% ipython --no-banner

In [1]: import numpy as np

In [2]: np.set_printoptions(suppress=True, linewidth=160)

In [3]: E = np.load("m.npy")

In [4]: E
Out[4]: 
array([[ 1.,  5.,  0.,  0.,  0.],
       [ 5., -1.,  5.,  0.,  0.],
       [ 0.,  5., -1.,  5.,  0.],
       [ 0.,  0.,  5., -2.,  5.],
       [ 0.,  0.,  0.,  5.,  1.]])

In [5]: evals, V = np.linalg.eigh(E)

In [6]: np.round(V @ np.diag(evals) @ V.T, 2) + 0
Out[6]: 
array([[ 1.,  5.,  0.,  0.,  0.],
       [ 5., -1.,  5.,  0.,  0.],
       [ 0.,  5., -1.,  5.,  0.],
       [ 0.,  0.,  5., -2.,  5.],
       [ 0.,  0.,  0.,  5.,  1.]])

In [7]: np.round(V.T @ V, 2) + 0
Out[7]: 
array([[1., 0., 0., 0., 0.],
       [0., 1., 0., 0., 0.],
       [0., 0., 1., 0., 0.],
       [0., 0., 0., 1., 0.],
       [0., 0., 0., 0., 1.]])

In [8]: np.abs(V[:, -1]).round(6).argmax()
Out[8]: np.int64(2)

In [9]: np.round(np.linalg.eigvalsh(E @ E), 2)
Out[9]: array([ 0.1 , 23.94, 29.06, 61.57, 93.33])

In [10]: (evals > 1e-8).sum(), (evals < -1e-8).sum()
Out[10]: (np.int64(3), np.int64(2))

In [11]: np.round(np.linalg.svd(E, compute_uv=False), 2)
Out[11]: array([9.66, 7.85, 5.39, 4.89, 0.31])

In [12]: np.unique(evals.round(6) + 0, return_counts=True)[1]
Out[12]: array([1, 1, 1, 1, 1])

In [13]: np.round(np.abs(V[:, -1]), 2)
Out[13]: array([0.38, 0.52, 0.54, 0.44, 0.32])

In [14]: Y = E[0, 0] * E[1:] - np.outer(E[1:, 0], E[0])

In [15]: Y
Out[15]: 
array([[  0., -26.,   5.,   0.,   0.],
       [  0.,   5.,  -1.,   5.,   0.],
       [  0.,   0.,   5.,  -2.,   5.],
       [  0.,   0.,   0.,   5.,   1.]])

In [16]: np.flatnonzero(~Y.round(6).any(axis=1))
Out[16]: array([], dtype=int64)

In [17]: E[:, 0] / E[0, 0]
Out[17]: array([1., 5., 0., 0., 0.])

In [18]: f, v = E[3], E[4]

In [19]: f @ v
Out[19]: np.float64(-5.0)

In [20]: f @ f
Out[20]: np.float64(54.0)

In [21]: pr = (f @ v) / (f @ f) * f

In [22]: np.outer(f, v)
Out[22]: 
array([[  0.,   0.,   0.,   0.,   0.],
       [  0.,   0.,   0.,   0.,   0.],
       [  0.,   0.,   0.,  25.,   5.],
       [ -0.,  -0.,  -0., -10.,  -2.],
       [  0.,   0.,   0.,  25.,   5.]])

In [23]: np.round(v - pr, 2)
Out[23]: array([0.  , 0.  , 0.46, 4.81, 1.46])

In [24]: round(float(np.linalg.norm(f + v) ** 2 + np.linalg.norm(f - v) ** 2), 2)
Out[24]: 160.0

In [25]: [round(float(np.linalg.det(E[:i, :i])), 2) + 0 for i in range(1, 6)]
Out[25]: [1.0, -26.0, 1.0, 648.0, 623.0]

In [26]: round(np.linalg.det(E[::-1]), 2)
Out[26]: np.float64(623.0)

In [27]: np.round(np.linalg.eigvals(E), 2)
Out[27]: array([-9.66, -5.39,  0.31,  7.85,  4.89])

In [28]: round(np.linalg.eigvals(E).sum().real, 2)
Out[28]: np.float64(-2.0)

In [29]: round(float(np.linalg.det(E.T)), 2)
Out[29]: 623.0

In [30]: np.kron(np.eye(2, dtype=int), E)
Out[30]: 
array([[ 1.,  5.,  0.,  0.,  0.,  0.,  0.,  0.,  0.,  0.],
       [ 5., -1.,  5.,  0.,  0.,  0., -0.,  0.,  0.,  0.],
       [ 0.,  5., -1.,  5.,  0.,  0.,  0., -0.,  0.,  0.],
       [ 0.,  0.,  5., -2.,  5.,  0.,  0.,  0., -0.,  0.],
       [ 0.,  0.,  0.,  5.,  1.,  0.,  0.,  0.,  0.,  0.],
       [ 0.,  0.,  0.,  0.,  0.,  1.,  5.,  0.,  0.,  0.],
       [ 0., -0.,  0.,  0.,  0.,  5., -1.,  5.,  0.,  0.],
       [ 0.,  0., -0.,  0.,  0.,  0.,  5., -1.,  5.,  0.],
       [ 0.,  0.,  0., -0.,  0.,  0.,  0.,  5., -2.,  5.],
       [ 0.,  0.,  0.,  0.,  0.,  0.,  0.,  0.,  5.,  1.]])

In [31]: np.einsum("ij,ji->", E, E)
Out[31]: np.float64(208.0)

In [32]: Q, _ = np.linalg.qr(np.array([[-0.6, -1.3, 1.2, -1.1],
    ...:     [0.4, 0.0, 2.3, 1.1],
    ...:     [0.1, -0.7, -0.2, -1.3],
    ...:     [-1.0, -0.4, -1.5, 0.5]]))

In [33]: mat = Q[:, :4]

In [34]: mat.round(2)
Out[34]: 
array([[-0.49, -0.7 ,  0.34, -0.41],
       [ 0.32, -0.23,  0.7 ,  0.59],
       [ 0.08, -0.62, -0.63,  0.45],
       [-0.81,  0.26,  0.01,  0.53]])

In [35]: np.round(mat.T @ mat, 2) + 0
Out[35]: 
array([[1., 0., 0., 0.],
       [0., 1., 0., 0.],
       [0., 0., 1., 0.],
       [0., 0., 0., 1.]])

In [36]: np.round(mat @ mat.T, 2) + 0
Out[36]: 
array([[1., 0., 0., 0.],
       [0., 1., 0., 0.],
       [0., 0., 1., 0.],
       [0., 0., 0., 1.]])

In [37]: np.round(np.abs(np.linalg.eigvals(mat)).max(), 2)
Out[37]: np.float64(1.0)

In [38]: np.round(np.linalg.det(mat), 2)
Out[38]: np.float64(-1.0)

In [39]: np.round(np.linalg.matrix_power(mat, 2), 2) + 0
Out[39]: 
array([[ 0.36,  0.19, -0.87, -0.28],
       [-0.66, -0.45, -0.49,  0.36],
       [-0.66,  0.6 ,  0.  , -0.45],
       [ 0.05,  0.63, -0.09,  0.77]])

In [40]: np.allclose(mat @ mat.T, mat.T @ mat)
Out[40]: True

In [41]: Uu, s, Vt = np.linalg.svd(mat, full_matrices=False)

In [42]: np.round(Uu.T @ Uu, 2) + 0
Out[42]: 
array([[1., 0., 0., 0.],
       [0., 1., 0., 0.],
       [0., 0., 1., 0.],
       [0., 0., 0., 1.]])

In [43]: np.allclose(Uu * s @ Vt, mat)
Out[43]: True

In [44]: np.round(s / s[0], 2)
Out[44]: array([1., 1., 1., 1.])

In [45]: s.round(2)
Out[45]: array([1., 1., 1., 1.])

In [46]: np.round(Uu.T @ mat @ Vt.T, 2) + 0
Out[46]: 
array([[1., 0., 0., 0.],
       [0., 1., 0., 0.],
       [0., 0., 1., 0.],
       [0., 0., 0., 1.]])

In [47]: t3 = np.stack([mat, 3 * mat, mat[::-1]])

In [48]: np.round(np.linalg.norm(t3, axis=(1, 2)), 2)
Out[48]: array([2., 6., 2.])

In [49]: rng = np.random.default_rng(46)

In [50]: z = rng.integers(0, 2, 5)

In [51]: A = np.array([[2, 0, 0, 0, 0],
    ...:     [2, 1, 2, 0, 2],
    ...:     [0, 2, 2, 2, 2],
    ...:     [1, 0, 1, 1, 1],
    ...:     [0, 0, 2, 2, 1]]) * (z[:, None] == z)

In [52]: A
Out[52]: 
array([[2, 0, 0, 0, 0],
       [2, 1, 0, 0, 2],
       [0, 0, 2, 2, 0],
       [0, 0, 1, 1, 0],
       [0, 0, 0, 0, 1]])

In [53]: # 2 groups of indices that never mix

In [54]: t3 = np.stack([A, 2 * A, A[::-1]])

In [55]: np.round(np.linalg.norm(t3, axis=(1, 2)), 2)
Out[55]: array([4.9, 9.8, 4.9])

In [56]: np.linalg.matrix_rank(t3.reshape(3, -1))
Out[56]: np.int64(2)

In [57]: t3.sum(axis=0)
Out[57]: 
array([[6, 0, 0, 0, 1],
       [6, 3, 1, 1, 6],
       [0, 0, 8, 8, 0],
       [2, 1, 3, 3, 2],
       [2, 0, 0, 0, 3]])

In [58]: np.round(np.linalg.norm(A, 2) / np.linalg.norm(A), 2)
Out[58]: np.float64(0.69)

In [59]: [round(float(x), 2) for x in np.linalg.svd(A, compute_uv=False)[:3]]
Out[59]: [3.39, 3.16, 1.53]

In [60]: np.argsort(-np.linalg.norm(A, axis=0).round(6), kind="stable")[:3]
Out[60]: array([0, 2, 3])

In [61]: np.linalg.cond(A) > 100
Out[61]: np.True_

In [62]: K = np.array([[-3, -2, 1], [-2, -3, -2], [1, -2, -3]])

In [63]: z = rng.permutation(3)

In [64]: Y = K[:, z] * rng.choice([-1, 1], 3)

In [65]: Y
Out[65]: 
array([[-1, -3, -2],
       [ 2, -2, -3],
       [ 3,  1, -2]])

In [66]: Uu, _, Vt = np.linalg.svd(K.T @ Y)

In [67]: np.round(Uu @ Vt, 2) + 0
Out[67]: 
array([[ 0.,  1.,  0.],
       [ 0.,  0.,  1.],
       [-1.,  0.,  0.]])

In [68]: np.round(np.linalg.lstsq(K, Y)[0], 2) + 0
Out[68]: 
array([[ 0.,  1.,  0.],
       [ 0.,  0.,  1.],
       [-1.,  0.,  0.]])

In [69]: Q, _ = np.linalg.qr(np.array([[1.1, 0.4, -0.1, -0.7],
    ...:     [0.9, 1.0, -1.5, -1.0],
    ...:     [0.3, 0.6, -0.4, -0.6],
    ...:     [-0.3, 1.4, 1.2, -0.4]]))

In [70]: evals = np.array([2, 0, 3, 0])

In [71]: arr = Q @ np.diag(evals) @ Q.T

In [72]: arr.round(2)
Out[72]: 
array([[ 2.43, -0.36, -0.09,  0.39],
       [-0.36,  1.94,  0.62, -0.9 ],
       [-0.09,  0.62,  0.2 , -0.28],
       [ 0.39, -0.9 , -0.28,  0.44]])

In [73]: # null space of dimension 2

In [74]: evals, V = np.linalg.eigh(arr)

In [75]: np.round(V.T @ V, 2) + 0
Out[75]: 
array([[1., 0., 0., 0.],
       [0., 1., 0., 0.],
       [0., 0., 1., 0.],
       [0., 0., 0., 1.]])

In [76]: np.abs(V[:, -1]).round(6).argmax()
Out[76]: np.int64(0)

In [77]: np.linalg.matrix_rank(arr, rtol=0.1)
Out[77]: np.int64(2)

In [78]: np.argsort(-np.linalg.norm(arr, axis=0).round(6), kind="stable")[:3]
Out[78]: array([0, 1, 3])

In [79]: t3 = np.stack([arr, -1 * arr, arr[::-1]])

In [80]: np.round(np.linalg.norm(t3, axis=(1, 2)), 2)
Out[80]: array([3.61, 3.61, 3.61])

In [81]: np.round(t3.sum(axis=0), 2)
Out[81]: 
array([[ 0.39, -0.9 , -0.28,  0.44],
       [-0.09,  0.62,  0.2 , -0.28],
       [-0.36,  1.94,  0.62, -0.9 ],
       [ 2.43, -0.36, -0.09,  0.39]])

In [82]: np.linalg.matrix_rank(t3)
Out[82]: array([2, 2, 2])

In [83]: (t3 @ arr.T).shape
Out[83]: (3, 4, 4)

In [84]: np.linalg.matrix_rank(t3.reshape(3, -1))
Out[84]: np.int64(2)

In [85]: np.round(np.linalg.det(t3), 2) + 0
Out[85]: array([0., 0., 0.])

In [86]: f = np.array([3, 1, 1])

In [87]: np.round(np.cross(arr[2, :3], arr[3, :3]), 2) + 0
Out[87]: array([ 0.  ,  0.05, -0.16])

In [88]: np.round(np.convolve(arr[2], f), 2)
Out[88]: array([-0.27,  1.76,  1.12, -0.04, -0.09, -0.28])

In [89]: np.round(np.correlate(arr[2], arr[3], "full"), 2)
Out[89]: array([-0.04,  0.3 , -0.01, -0.77,  0.14,  0.33, -0.11])

In [90]: np.round(arr @ np.linalg.pinv(arr) @ arr, 2)
Out[90]: 
array([[ 2.43, -0.36, -0.09,  0.39],
       [-0.36,  1.94,  0.62, -0.9 ],
       [-0.09,  0.62,  0.2 , -0.28],
       [ 0.39, -0.9 , -0.28,  0.44]])

In [91]: np.linalg.lstsq(arr[:-1].T, arr[-1])[2]
Out[91]: np.int32(2)

In [92]: f = np.array([-1, 0, 1]) + 0.5

In [93]: W0 = np.outer(f, f) / (f @ f)

In [94]: W0.round(2)
Out[94]: 
array([[ 0.09, -0.09, -0.27],
       [-0.09,  0.09,  0.27],
       [-0.27,  0.27,  0.82]])

In [95]: z = rng.permutation(3)

In [96]: z
Out[96]: array([2, 1, 0])

In [97]: Y = W0[z][:, z]

In [98]: np.allclose(Y, W0)
Out[98]: False

In [99]: round(float(np.linalg.det(Y)), 2), round(float(np.linalg.det(W0[z])), 2)
Out[99]: (0.0, 0.0)

In [100]: np.round(np.diag(Y), 2)
Out[100]: array([0.82, 0.09, 0.09])

In [101]: evals, V = np.linalg.eigh(W0)

In [102]: x = np.array([2, -1, 1])

In [103]: np.round(V * np.abs(evals) @ V.T, 2)
Out[103]: 
array([[ 0.09, -0.09, -0.27],
       [-0.09,  0.09,  0.27],
       [-0.27,  0.27,  0.82]])

In [104]: round(float(x @ W0 @ x / (x @ x)), 2), round(evals[0], 2), evals[-1]
Out[104]: (0.0, np.float64(-0.0), np.float64(1.0))

In [105]: Uu, s, Vt = np.linalg.svd(W0)

In [106]: V = Vt[:(s > 1e-8).sum()]

In [107]: x = W0[0] + 2 * W0[2] + rng.integers(2) * np.eye(3)[2]

In [108]: x.round(2)
Out[108]: array([-0.45,  0.45,  2.36])

In [109]: np.round(V.T @ V, 2)
Out[109]: 
array([[ 0.09, -0.09, -0.27],
       [-0.09,  0.09,  0.27],
       [-0.27,  0.27,  0.82]])

In [110]: np.linalg.matrix_rank(np.vstack([W0, x]))
Out[110]: np.int64(2)

In [111]: M = np.array([[-1.3, -1.7, -0.2, 0.9],
     ...:     [0.0, 0.1, 1.4, 1.2],
     ...:     [-0.1, 0.9, -0.4, 0.4],
     ...:     [0.3, -1.0, -0.8, -1.0],
     ...:     [-0.8, 1.5, -0.5, 0.5],
     ...:     [0.9, -0.4, 0.2, 1.5],
     ...:     [0.1, -0.1, 0.1, 0.0],
     ...:     [0.8, 0.0, 1.9, 0.0],
     ...:     [0.3, 1.0, -0.1, -0.3],
     ...:     [-0.8, 0.1, -0.7, 1.4],
     ...:     [0.2, -1.2, -1.3, -1.2],
     ...:     [-0.5, -0.9, 0.6, 1.2],
     ...:     [-0.5, 1.6, -1.6, -0.2],
     ...:     [-0.8, 1.1, 0.3, -0.2]])

In [112]: M[8] *= 10

In [113]: M
Out[113]: 
array([[-1.3, -1.7, -0.2,  0.9],
       [ 0. ,  0.1,  1.4,  1.2],
       [-0.1,  0.9, -0.4,  0.4],
       [ 0.3, -1. , -0.8, -1. ],
       [-0.8,  1.5, -0.5,  0.5],
       [ 0.9, -0.4,  0.2,  1.5],
       [ 0.1, -0.1,  0.1,  0. ],
       [ 0.8,  0. ,  1.9,  0. ],
       [ 3. , 10. , -1. , -3. ],
       [-0.8,  0.1, -0.7,  1.4],
       [ 0.2, -1.2, -1.3, -1.2],
       [-0.5, -0.9,  0.6,  1.2],
       [-0.5,  1.6, -1.6, -0.2],
       [-0.8,  1.1,  0.3, -0.2]])

In [114]: Y = np.c_[M[:, :3] @ np.array([[2, 2, 2], [2, 0, 2], [2, 2, 2]]), np.array([-1, -3, -2, -5, 1, 3, 2, 5, 0, -2, 0, 3, -4, 0])]

In [115]: Y.round(2)
Out[115]: 
array([[-6.4, -3. , -6.4, -1. ],
       [ 3. ,  2.8,  3. , -3. ],
       [ 0.8, -1. ,  0.8, -2. ],
       [-3. , -1. , -3. , -5. ],
       [ 0.4, -2.6,  0.4,  1. ],
       [ 1.4,  2.2,  1.4,  3. ],
       [ 0.2,  0.4,  0.2,  2. ],
       [ 5.4,  5.4,  5.4,  5. ],
       [24. ,  4. , 24. ,  0. ],
       [-2.8, -3. , -2.8, -2. ],
       [-4.6, -2.2, -4.6,  0. ],
       [-1.6,  0.2, -1.6,  3. ],
       [-1. , -4.2, -1. , -4. ],
       [ 1.2, -1. ,  1.2,  0. ]])

In [116]: np.round(np.linalg.lstsq(M, Y[:, 0])[0], 2) + 0
Out[116]: array([2., 2., 2., 0.])

In [117]: np.round(np.linalg.norm(np.linalg.qr(M)[0].T @ Y, axis=0) ** 2 / ((Y ** 2).sum(axis=0) + 1e-12), 2)
Out[117]: array([1.  , 1.  , 1.  , 0.35])

In [118]: Uu, s, Vt = np.linalg.svd(Y)

In [119]: V = Vt[:(s > 1e-8).sum()]

In [120]: x = Y[7] + 5 * Y[11] + rng.integers(2) * np.eye(4)[1]

In [121]: x.round(2)
Out[121]: array([-2.6,  7.4, -2.6, 20. ])

In [122]: np.round(V.T @ V, 2) + 0
Out[122]: 
array([[0.5, 0. , 0.5, 0. ],
       [0. , 1. , 0. , 0. ],
       [0.5, 0. , 0.5, 0. ],
       [0. , 0. , 0. , 1. ]])

In [123]: np.linalg.matrix_rank(np.vstack([Y, x]))
Out[123]: np.int64(3)
